In [1]: import numpy as np

In [2]: import numpy.linalg as la

In [3]: np.set_printoptions(suppress=True, linewidth=200)

In [4]: E = np.load("m.npy")

In [5]: E
Out[5]: 
array([[0, 0, 0, 0, 0, 0, 1, 0, 0],
       [0, 0, 1, 0, 0, 0, 0, 0, 0],
       [0, 0, 0, 0, 1, 0, 0, 0, 0],
       [0, 0, 0, 1, 0, 0, 0, 0, 0],
       [1, 0, 0, 0, 0, 0, 0, 0, 0],
       [0, 1, 0, 0, 0, 0, 0, 0, 0],
       [0, 0, 0, 0, 0, 0, 0, 1, 0],
       [0, 0, 0, 0, 0, 0, 0, 0, 1],
       [0, 0, 0, 0, 0, 1, 0, 0, 0]])

In [6]: # 2 groups of indices that never mix

In [7]: vec = np.array([0, 2, 0, 0, 0, 2, 2, 0, 0])

In [8]: y = E @ vec

In [9]: c, lr = np.zeros(9), 1 / la.norm(E, 2) ** 2

In [10]: for i in range(25):
    ...:     c -= lr * E.T @ (E @ c - y)
    ...:     if i % 5 == 0: print(i, round(la.norm(E @ c - y), 4))
    ...: 
0 0.0
5 0.0
10 0.0
15 0.0
20 0.0

In [11]: round(float(la.cond(E)), 4)
Out[11]: 1.0

In [12]: E @ np.ones(9)
Out[12]: array([1., 1., 1., 1., 1., 1., 1., 1., 1.])

In [13]: la.matrix_power(E, 100)
Out[13]: 
array([[0, 0, 0, 0, 0, 1, 0, 0, 0],
       [0, 0, 0, 0, 0, 0, 1, 0, 0],
       [0, 0, 0, 0, 0, 0, 0, 1, 0],
       [0, 0, 0, 1, 0, 0, 0, 0, 0],
       [0, 0, 0, 0, 0, 0, 0, 0, 1],
       [1, 0, 0, 0, 0, 0, 0, 0, 0],
       [0, 1, 0, 0, 0, 0, 0, 0, 0],
       [0, 0, 1, 0, 0, 0, 0, 0, 0],
       [0, 0, 0, 0, 1, 0, 0, 0, 0]])

In [14]: np.round(np.sort(np.abs(la.eigvals(E)))[::-1], 4)
Out[14]: array([1., 1., 1., 1., 1., 1., 1., 1., 1.])

In [15]: pr = np.eye(9)[7]

In [16]: for _ in range(5):
    ...:     pr = pr @ E
    ...:     print(pr.round(4))
    ...: 
[0. 0. 0. 0. 0. 0. 0. 0. 1.]
[0. 0. 0. 0. 0. 1. 0. 0. 0.]
[0. 1. 0. 0. 0. 0. 0. 0. 0.]
[0. 0. 1. 0. 0. 0. 0. 0. 0.]
[0. 0. 0. 0. 1. 0. 0. 0. 0.]

In [17]: rng = np.random.default_rng(3116)

In [18]: lab = rng.permutation(9)

In [19]: other = E[:, lab] * rng.choice([-1, 1], 9)

In [20]: other
Out[20]: 
array([[ 0,  0,  1,  0,  0,  0,  0,  0,  0],
       [ 0,  0,  0,  0,  0, -1,  0,  0,  0],
       [ 0,  0,  0,  0,  1,  0,  0,  0,  0],
       [-1,  0,  0,  0,  0,  0,  0,  0,  0],
       [ 0, -1,  0,  0,  0,  0,  0,  0,  0],
       [ 0,  0,  0,  1,  0,  0,  0,  0,  0],
       [ 0,  0,  0,  0,  0,  0, -1,  0,  0],
       [ 0,  0,  0,  0,  0,  0,  0,  0,  1],
       [ 0,  0,  0,  0,  0,  0,  0, -1,  0]])

In [21]: left, _, Vh = la.svd(E.T @ other)

In [22]: lab
Out[22]: array([3, 0, 6, 1, 4, 2, 7, 5, 8])

In [23]: np.round(la.det(E), 4)
Out[23]: np.float64(-1.0)

In [24]: np.round(np.sort(la.eigvals(E).real), 4) + 0
Out[24]: array([-1.    , -0.7071, -0.7071,  0.    ,  0.    ,  0.7071,  0.7071,  1.    ,  1.    ])

In [25]: (la.matrix_power((E != 0) + (E.T != 0) + np.eye(9), 9) > 0).astype(int)
Out[25]: 
array([[1, 1, 1, 0, 1, 1, 1, 1, 1],
       [1, 1, 1, 0, 1, 1, 1, 1, 1],
       [1, 1, 1, 0, 1, 1, 1, 1, 1],
       [0, 0, 0, 1, 0, 0, 0, 0, 0],
       [1, 1, 1, 0, 1, 1, 1, 1, 1],
       [1, 1, 1, 0, 1, 1, 1, 1, 1],
       [1, 1, 1, 0, 1, 1, 1, 1, 1],
       [1, 1, 1, 0, 1, 1, 1, 1, 1],
       [1, 1, 1, 0, 1, 1, 1, 1, 1]])

In [26]: other = np.array([[2, 3, 3], [-1, 0, 0]])

In [27]: X = other.T @ other

In [28]: X
Out[28]: 
array([[5, 6, 6],
       [6, 9, 9],
       [6, 9, 9]])

In [29]: lab = rng.permutation(3)

In [30]: lab
Out[30]: array([2, 1, 0])

In [31]: other = X[lab][:, lab]

In [32]: other
Out[32]: 
array([[9, 9, 6],
       [9, 9, 6],
       [6, 6, 5]])

In [33]: np.allclose(other, X)
Out[33]: False

In [34]: round(la.det(other), 4), np.round(la.det(X[lab]), 4)
Out[34]: (np.float64(0.0), np.float64(0.0))

In [35]: np.trace(other)
Out[35]: np.int64(23)

In [36]: np.diag(other)
Out[36]: array([9, 9, 5])

In [37]: mat = np.loadtxt("sample15.csv", delimiter=",")

In [38]: mat
Out[38]: 
array([[24., 11., 22., 23., 16.,  8.],
       [11., 18., 17., 10.,  8., 12.],
       [22., 17., 36., 24., 22., 18.],
       [23., 10., 24., 28., 16., 12.],
       [16.,  8., 22., 16., 20.,  7.],
       [ 8., 12., 18., 12.,  7., 15.]])

In [39]: other = la.inv(mat)

In [40]: (np.abs(other) > 1e-9).astype(int)
Out[40]: 
array([[1, 1, 1, 1, 1, 1],
       [1, 1, 1, 1, 1, 1],
       [1, 1, 1, 1, 1, 1],
       [1, 1, 1, 1, 1, 1],
       [1, 1, 1, 1, 1, 1],
       [1, 1, 1, 1, 1, 1]])

In [41]: np.round(la.inv(other), 4)
Out[41]: 
array([[24., 11., 22., 23., 16.,  8.],
       [11., 18., 17., 10.,  8., 12.],
       [22., 17., 36., 24., 22., 18.],
       [23., 10., 24., 28., 16., 12.],
       [16.,  8., 22., 16., 20.,  7.],
       [ 8., 12., 18., 12.,  7., 15.]])

In [42]: W0 = np.load("layer7.npy")

In [43]: W0
Out[43]: 
array([[-0.29,  0.91,  1.02, -0.95,  0.61, -0.85,  0.25,  0.8 ,  0.19],
       [ 0.17, -0.97, -0.48,  0.35,  0.26,  1.42, -0.88,  0.7 ,  1.46],
       [-0.1 ,  0.06, -0.6 ,  0.18,  0.02,  0.04,  0.34, -0.66,  0.24],
       [-0.22,  0.44,  0.42, -0.58,  0.59, -0.2 ,  0.05,  0.61,  0.74],
       [ 0.48, -2.62, -4.5 ,  2.96, -1.11,  3.14, -0.21, -3.27,  1.44],
       [ 0.71, -0.89,  1.74,  0.13, -0.91,  0.17, -1.43,  1.74, -1.95],
       [-0.07, -0.31, -1.74,  0.83, -0.25,  0.49,  0.59, -1.76,  0.41],
       [ 0.43, -1.51, -1.92,  1.61, -0.92,  1.51, -0.34, -1.47, -0.03]])

In [44]: np.round(W0 @ la.pinv(W0) @ W0, 4)
Out[44]: 
array([[-0.29,  0.91,  1.02, -0.95,  0.61, -0.85,  0.25,  0.8 ,  0.19],
       [ 0.17, -0.97, -0.48,  0.35,  0.26,  1.42, -0.88,  0.7 ,  1.46],
       [-0.1 ,  0.06, -0.6 ,  0.18,  0.02,  0.04,  0.34, -0.66,  0.24],
       [-0.22,  0.44,  0.42, -0.58,  0.59, -0.2 ,  0.05,  0.61,  0.74],
       [ 0.48, -2.62, -4.5 ,  2.96, -1.11,  3.14, -0.21, -3.27,  1.44],
       [ 0.71, -0.89,  1.74,  0.13, -0.91,  0.17, -1.43,  1.74, -1.95],
       [-0.07, -0.31, -1.74,  0.83, -0.25,  0.49,  0.59, -1.76,  0.41],
       [ 0.43, -1.51, -1.92,  1.61, -0.92,  1.51, -0.34, -1.47, -0.03]])

In [45]: la.lstsq(W0[:-1].T, W0[-1])[2]
Out[45]: np.int32(3)

In [46]: blk = np.stack([W0, -3 * W0, W0[::-1]])

In [47]: blk.shape
Out[47]: (3, 8, 9)

In [48]: la.matrix_rank(blk.reshape(3, -1))
Out[48]: np.int64(2)

In [49]: la.matrix_rank(blk)
Out[49]: array([3, 3, 3])

In [50]: np.round(np.einsum("bij,cij->bc", blk, blk), 4)
Out[50]: 
array([[ 110.5356, -331.6068,  -35.1042],
       [-331.6068,  994.8204,  105.3126],
       [ -35.1042,  105.3126,  110.5356]])

In [51]: (blk @ W0.T).shape
Out[51]: (3, 8, 8)

In [52]: np.argsort(-la.norm(W0, axis=0).round(6), kind="stable")[:3]
Out[52]: array([2, 7, 5])

In [53]: round(la.norm(W0, 2) / la.norm(W0), 4)
Out[53]: np.float64(0.896)

In [54]: [round(float(x), 4) for x in la.svd(W0, compute_uv=False)[:3]]
Out[54]: [9.4199, 3.9007, 2.5661]

In [55]: feats = np.load("test4.npy")

In [56]: feats
Out[56]: 
array([[3., 1., 0.],
       [0., 3., 1.],
       [0., 0., 3.]])

In [57]: other = la.inv(feats)

In [58]: np.round(la.cond(feats), 4)
Out[58]: np.float64(1.6017)

In [59]: (np.abs(other) > 1e-9).astype(int)
Out[59]: 
array([[1, 1, 1],
       [0, 1, 1],
       [0, 0, 1]])

In [60]: np.allclose(other, feats.T)
Out[60]: False

In [61]: np.round(la.det(feats) * la.det(other), 4)
Out[61]: np.float64(1.0)

In [62]: np.round(la.det(feats) * other, 4)
Out[62]: 
array([[ 9., -3.,  1.],
       [ 0.,  9., -3.],
       [ 0.,  0.,  9.]])

In [63]: other = feats / la.norm(feats, axis=1, keepdims=True)

In [64]: C2 = other @ other.T

In [65]: np.round(la.norm(other, axis=1), 4)
Out[65]: array([1., 1., 1.])

In [66]: C2.round(4)
Out[66]: 
array([[1.    , 0.3   , 0.    ],
       [0.3   , 1.    , 0.3162],
       [0.    , 0.3162, 1.    ]])

In [67]: round(float(np.degrees(np.arccos(np.clip(C2[0, 1], -1, 1)))), 4)
Out[67]: 72.5424

In [68]: lab = rng.permutation(3)

In [69]: lab
Out[69]: array([2, 1, 0])

In [70]: other = feats[lab][:, lab]

In [71]: np.trace(other)
Out[71]: np.float64(9.0)

In [72]: round(float(la.det(other)), 4), np.round(la.det(feats[lab]), 4)
Out[72]: (27.0, np.float64(-27.0))

In [73]: np.round(np.sort(np.abs(la.eigvals(other))), 4)
Out[73]: array([3., 3., 3.])

In [74]: vec = np.array([2, 1, 3])

In [75]: y = feats @ vec

In [76]: c, lr = np.zeros(3), 1 / la.norm(feats, 2) ** 2

In [77]: for i in range(12):
    ...:     c -= lr * feats.T @ (feats @ c - y)
    ...:     if i % 2 == 0: print(i, round(la.norm(feats @ c - y), 4))
    ...: 
0 2.6809
2 0.9726
4 0.3614
6 0.1346
8 0.0501
10 0.0187

In [78]: round(float(la.cond(feats)), 4)
Out[78]: 1.6017

In [79]: evals, vecs = la.eig(feats)

In [80]: np.prod(evals)
Out[80]: np.float64(27.0)

In [81]: np.round(np.sort(la.eigvals(feats.T)), 4)
Out[81]: array([3., 3., 3.])

In [82]: other = np.array([[-2, 1, -3], [2, -3, -1], [-3, 3, 2]])

In [83]: A = other - other.T

In [84]: A
Out[84]: 
array([[ 0, -1,  0],
       [ 1,  0, -4],
       [ 0,  4,  0]])

In [85]: # skew, so no eigenvalue has a real part

In [86]: left, sigma, Vh = la.svd(A)

In [87]: vecs = Vh[:(sigma > 1e-8).sum()]

In [88]: vec = A[0] + 2 * A[2] + rng.integers(2) * np.eye(3)[0]

In [89]: vec
Out[89]: array([1., 7., 0.])

In [90]: np.round(vecs.T @ vecs, 4)
Out[90]: 
array([[ 0.0588,  0.    , -0.2353],
       [ 0.    ,  1.    ,  0.    ],
       [-0.2353,  0.    ,  0.9412]])

In [91]: np.allclose(vecs.T @ vecs @ vec, vec)
Out[91]: False

In [92]: K = np.load("data.npy")

In [93]: K
Out[93]: 
array([[0, 0, 0, 0, 1, 0, 0],
       [0, 0, 1, 1, 0, 0, 1],
       [0, 1, 0, 1, 0, 1, 0],
       [0, 1, 1, 0, 0, 1, 1],
       [1, 0, 0, 0, 0, 0, 0],
       [0, 0, 1, 1, 0, 0, 1],
       [0, 1, 0, 1, 0, 1, 0]])

In [94]: # columns 1 and 5 are equal

In [95]: evals, vecs = la.eigh(K)

In [96]: np.round(la.eigvalsh(K @ K), 4) + 0
Out[96]: array([ 0.    ,  0.    ,  1.    ,  1.    ,  1.5279,  4.    , 10.4721])

In [97]: np.round(la.eigvalsh(K + -3 * np.eye(7)), 4)
Out[97]: array([-5.    , -4.2361, -4.    , -3.    , -3.    , -2.    ,  0.2361])

In [98]: np.round(la.svd(K, compute_uv=False), 4) + 0
Out[98]: array([3.2361, 2.    , 1.2361, 1.    , 1.    , 0.    , 0.    ])

In [99]: np.abs(vecs[:, -1]).round(6).argmax()
Out[99]: np.int64(3)
